$ python3 -q
>>> import numpy as np
>>> np.set_printoptions(precision=1, suppress=True, linewidth=100)
>>> other = np.array([[1, 1], [1, -1]])
>>> rng = np.random.default_rng(15)
>>> arr = np.kron(other, np.kron(other, other))[rng.permutation(8)][:3]
>>> arr
array([[ 1,  1, -1, -1,  1,  1, -1, -1],
       [ 1,  1,  1,  1,  1,  1,  1,  1],
       [ 1, -1, -1,  1,  1, -1, -1,  1]])
>>> ang = np.radians(135)
>>> r_ = np.eye(8)
>>> r_[1, 1] = r_[2, 2] = np.cos(ang)
>>> r_[1, 2], r_[2, 1] = -np.sin(ang), np.sin(ang)
>>> r_
array([[ 1. ,  0. ,  0. ,  0. ,  0. ,  0. ,  0. ,  0. ],
       [ 0. , -0.7, -0.7,  0. ,  0. ,  0. ,  0. ,  0. ],
       [ 0. ,  0.7, -0.7,  0. ,  0. ,  0. ,  0. ,  0. ],
       [ 0. ,  0. ,  0. ,  1. ,  0. ,  0. ,  0. ,  0. ],
       [ 0. ,  0. ,  0. ,  0. ,  1. ,  0. ,  0. ,  0. ],
       [ 0. ,  0. ,  0. ,  0. ,  0. ,  1. ,  0. ,  0. ],
       [ 0. ,  0. ,  0. ,  0. ,  0. ,  0. ,  1. ,  0. ],
       [ 0. ,  0. ,  0. ,  0. ,  0. ,  0. ,  0. ,  1. ]])
>>> other = arr @ r_.T
>>> round(float(np.linalg.det(r_)), 1), round(float(np.trace(r_)), 1)
(1.0, 4.6)
>>> np.allclose(np.linalg.norm(arr, axis=1), np.linalg.norm(other, axis=1))
True
>>> np.abs(other - arr).max(axis=0)
array([0. , 2.4, 2.4, 0. , 0. , 0. , 0. , 0. ])
>>> other.round(1) + 0
array([[ 1. ,  0. ,  1.4, -1. ,  1. ,  1. , -1. , -1. ],
       [ 1. , -1.4,  0. ,  1. ,  1. ,  1. ,  1. ,  1. ],
       [ 1. ,  1.4,  0. ,  1. ,  1. , -1. , -1. ,  1. ]])
>>> np.linalg.svd(arr, compute_uv=False), np.linalg.svd(other, compute_uv=False)
(array([2.8, 2.8, 2.8]), array([2.8, 2.8, 2.8]))
>>> M = np.load("dump.npy")
>>> M
array([[2, 0, 1],
       [3, 1, 2],
       [0, 3, 0]])
>>> ev, V = np.linalg.eig(M)
>>> np.round(M @ V[:, 0] - ev[0] * V[:, 0], 1) + 0
array([0., 0., 0.])
>>> round(float(np.prod(ev)), 1)
-3.0
>>> ev
array([ 3.8,  0.6, -1.4])
>>> np.sort(np.linalg.eigvals(M @ M))
array([ 0.3,  2. , 14.7])
>>> np.sort(np.linalg.eigvals(np.linalg.inv(M)))
array([-0.7,  0.3,  1.8])
>>> np.trace(M)
np.int64(3)
>>> M.inv()
Traceback (most recent call last):
  File "<python-input-26>", line 1, in <module>
    M.inv()
    ^^^^^
AttributeError: 'numpy.ndarray' object has no attribute 'inv'
>>> np.allclose(M, M.T)
False
>>> np.round(np.abs(np.linalg.svd(M)[2][-1]), 1) + 0
array([0.5, 0. , 0.9])
>>> round(np.log10(np.linalg.cond(M)))
1
>>> [round(float(x), 1) for x in np.linalg.svd(M, compute_uv=False)[:3]]
[4.4, 2.9, 0.2]
>>> data = np.loadtxt("out8.csv", delimiter=",")
>>> data
array([[ 6., -5.,  6., -5.,  6., -5.],
       [-6., -1., -6., -1., -6., -1.],
       [ 7.,  1.,  7.,  1.,  7.,  1.],
       [ 6., -5.,  6., -5.,  6., -5.],
       [-6., -1., -6., -1., -6., -1.],
       [ 7.,  1.,  7.,  1.,  7.,  1.]])
>>> other = data[0, 0] * data[1:] - np.outer(data[1:, 0], data[0])
>>> other
array([[  0., -36.,   0., -36.,   0., -36.],
       [  0.,  41.,   0.,  41.,   0.,  41.],
       [  0.,   0.,   0.,   0.,   0.,   0.],
       [  0., -36.,   0., -36.,   0., -36.],
       [  0.,  41.,   0.,  41.,   0.,  41.]])
>>> data[:, 0] / data[0, 0]
array([ 1. , -1. ,  1.2,  1. , -1. ,  1.2])
>>> np.linalg.matrix_rank(other), np.linalg.matrix_rank(data)
(np.int64(1), np.int64(2))
>>> np.flatnonzero(~other.round(6).any(axis=1))
array([2])
>>> np.abs(np.diag(np.linalg.qr(data)[1])) > 1e-9
array([ True,  True, False, False, False, False])
>>> data @ np.linalg.pinv(data) @ data
array([[ 6., -5.,  6., -5.,  6., -5.],
       [-6., -1., -6., -1., -6., -1.],
       [ 7.,  1.,  7.,  1.,  7.,  1.],
       [ 6., -5.,  6., -5.,  6., -5.],
       [-6., -1., -6., -1., -6., -1.],
       [ 7.,  1.,  7.,  1.,  7.,  1.]])
>>> np.linalg.lstsq(data[:-1].T, data[-1])[2]
np.int32(2)
>>> np.allclose(data[:-1].T @ np.linalg.lstsq(data[:-1].T, data[-1])[0], data[-1])
True
>>> m1 = np.array([[-1, 0], [1, 2]])
>>> m1
array([[-1,  0],
       [ 1,  2]])
>>> Q = m1.astype(float).copy()
>>> for j in range(2):
...     Q[:, j] -= Q[:, :j] @ (Q[:, :j].T @ Q[:, j])
...     Q[:, j] /= np.linalg.norm(Q[:, j])
... 
>>> np.round(Q.T @ Q, 1) + 0
array([[1., 0.],
       [0., 1.]])
>>> np.prod(np.diag(m1)), round(float(np.linalg.det(m1)), 1)
(np.int64(-2), -2.0)
>>> np.linalg.matrix_power(m1 - np.diag(np.diag(m1)), 2)
array([[0, 0],
       [0, 0]])
>>> m1 @ m1
array([[1, 0],
       [1, 4]])
>>> ev, V = np.linalg.eig(m1)
>>> m1 @ V[:, 0] - ev[0] * V[:, 0]
array([0., 0.])
>>> np.sort(np.linalg.eigvals(m1.T))
array([-1.,  2.])
>>> P = np.triu(np.array([[1, 1], [1, -2]]), 1) + np.eye(2)
>>> other = P @ m1 @ np.linalg.inv(P)
>>> other
array([[0., 2.],
       [1., 1.]])
>>> np.trace(other), np.trace(m1)
(np.float64(1.0), np.int64(1))
>>> np.linalg.matrix_rank(other)
np.int64(2)
>>> Z = np.array([[0, -1, 2], [4, 5, 3]])
>>> A = np.repeat(Z, 21 // 2, axis=0)
>>> A = A + 0.1 * rng.normal(size=A.shape)
>>> A.round(1) + 0
array([[ 0. , -1.1,  2.1],
       [ 0.1, -1.1,  2.1],
       [-0.1, -0.8,  2.1],
       [-0.1, -1. ,  2. ],
       [ 0. , -0.9,  2.1],
       [ 0.2, -0.9,  2. ],
       [-0.2, -1.2,  2. ],
       [ 0.1, -0.9,  1.9],
       [ 0. , -1.1,  2. ],
       [-0.2, -0.9,  1.9],
       [ 4. ,  5. ,  3. ],
       [ 3.9,  5.2,  3.1],
       [ 4.1,  4.9,  2.8],
       [ 3.8,  5. ,  3. ],
       [ 3.9,  5.2,  3. ],
       [ 4.1,  5.1,  2.9],
       [ 4.1,  5. ,  2.9],
       [ 4.1,  5.1,  3.1],
       [ 4.1,  4.9,  3. ],
       [ 3.9,  5. ,  3. ]])
>>> dist = np.linalg.norm(A[:, None] - A[None], axis=-1)
>>> dist[:5, :5]
array([[0. , 0.1, 0.3, 0.1, 0.2],
       [0.1, 0. , 0.4, 0.2, 0.3],
       [0.3, 0.4, 0. , 0.2, 0.1],
       [0.1, 0.2, 0.2, 0. , 0.2],
       [0.2, 0.3, 0.1, 0.2, 0. ]])
>>> dist.mean(axis=1).argmax()
np.int64(6)
>>> np.unravel_index(dist.round(6).argmax(), dist.shape)
(np.int64(6), np.int64(17))
>>> E = np.load("run12.npy")
>>> E
array([[ 0., -1.,  3.],
       [-1.,  0.,  0.],
       [ 3.,  0.,  0.]])
>>> r = np.linalg.matrix_rank(E)
>>> r
np.int64(2)
>>> ns = np.linalg.svd(E)[2][r:].T
>>> np.allclose(E @ ns, 0)
True
>>> np.linalg.matrix_rank(E.T @ E), np.linalg.matrix_rank(E @ E.T)
(np.int64(2), np.int64(2))
>>> [int(np.linalg.matrix_rank(np.delete(E, i, axis=0))) for i in range(3)]
[1, 2, 2]
>>> [int(np.linalg.matrix_rank(E[:, :j + 1])) for j in range(3)]
[1, 2, 2]
>>> ns.shape
(3, 1)
>>> def softmax(z):
...     e = np.exp(z - z.max(axis=-1, keepdims=True))
...     return e / e.sum(axis=-1, keepdims=True)
... 
>>> softmax(E).sum(axis=1)
array([1., 1., 1.])
>>> np.round(softmax(10 * E[1]), 1) + 0
array([0. , 0.5, 0.5])
>>> softmax(E[1] + -2)
array([0.2, 0.4, 0.4])
>>> scores = E @ E.T / np.sqrt(3)
>>> np.round(softmax(scores + np.triu(np.full(scores.shape, -np.inf), 1)), 1) + 0
array([[1. , 0. , 0. ],
       [0.4, 0.6, 0. ],
       [0. , 0. , 1. ]])
>>> np.round(softmax(scores), 1) + 0
array([[1. , 0. , 0. ],
       [0.3, 0.6, 0.1],
       [0. , 0. , 1. ]])
>>> softmax(scores)[1] @ E
array([-0.4, -0.3,  1. ])
>>> softmax(scores).round(6).argmax(axis=1)
array([0, 1, 2])
>>> other = E + rng.integers(-2, 3, (3, 2)) @ rng.integers(-2, 3, (2, 3))
>>> other
array([[ 4., -5.,  3.],
       [ 1., -8., -2.],
       [ 0.,  0., -1.]])
>>> other - E
array([[ 4., -4.,  0.],
       [ 2., -8., -2.],
       [-3.,  0., -1.]])
>>> labels = rng.permutation(3)
>>> labels
array([0, 2, 1])
>>> other = M[labels][:, labels]
>>> np.sort(np.abs(np.linalg.eigvals(other)))
array([0.6, 1.4, 3.8])
>>> np.diag(other)
array([2, 0, 1])
>>> np.allclose(other, M)
False
